In [1]: import numpy as np

In [2]: np.set_printoptions(precision=1, suppress=True, linewidth=200)

In [3]: Q, _ = np.linalg.qr(np.array([[2.3, -0.2, -0.8, 1.5],
   ...:     [0.1, 1.2, 2.3, 0.5],
   ...:     [0.7, 0.1, -0.2, 0.4],
   ...:     [0.1, -1.3, -1.6, 0.6]]))

In [4]: vals = np.array([3, -1, 3, 3])

In [5]: J = Q @ np.diag(vals) @ Q.T

In [6]: J.round(1) + 0
Out[6]: 
array([[ 3. ,  0.1,  0. , -0.1],
       [ 0.1,  1.2, -0.2,  2. ],
       [ 0. , -0.2,  3. ,  0.2],
       [-0.1,  2. ,  0.2,  0.9]])

In [7]: vals, vecs = np.linalg.eigh(J)

In [8]: vals
Out[8]: array([-1.,  3.,  3.,  3.])

In [9]: np.linalg.eigvalsh(J + 5 * np.eye(4))
Out[9]: array([4., 8., 8., 8.])

In [10]: np.round(vecs @ np.diag(vals) @ vecs.T, 1) + 0
Out[10]: 
array([[ 3. ,  0.1,  0. , -0.1],
       [ 0.1,  1.2, -0.2,  2. ],
       [ 0. , -0.2,  3. ,  0.2],
       [-0.1,  2. ,  0.2,  0.9]])

In [11]: (vals > 1e-8).sum(), (vals < -1e-8).sum()
Out[11]: (np.int64(3), np.int64(1))

In [12]: np.round(vecs.T @ vecs, 1) + 0
Out[12]: 
array([[1., 0., 0., 0.],
       [0., 1., 0., 0.],
       [0., 0., 1., 0.],
       [0., 0., 0., 1.]])

In [13]: round(float(vals.sum()), 1), np.trace(J)
Out[13]: (8.0, np.float64(8.0))

In [14]: other = np.array([[2, 7], [1, 4]])

In [15]: basis = np.kron(other, J)

In [16]: basis.shape
Out[16]: (8, 8)

In [17]: np.linalg.matrix_rank(basis)
Out[17]: np.int64(8)
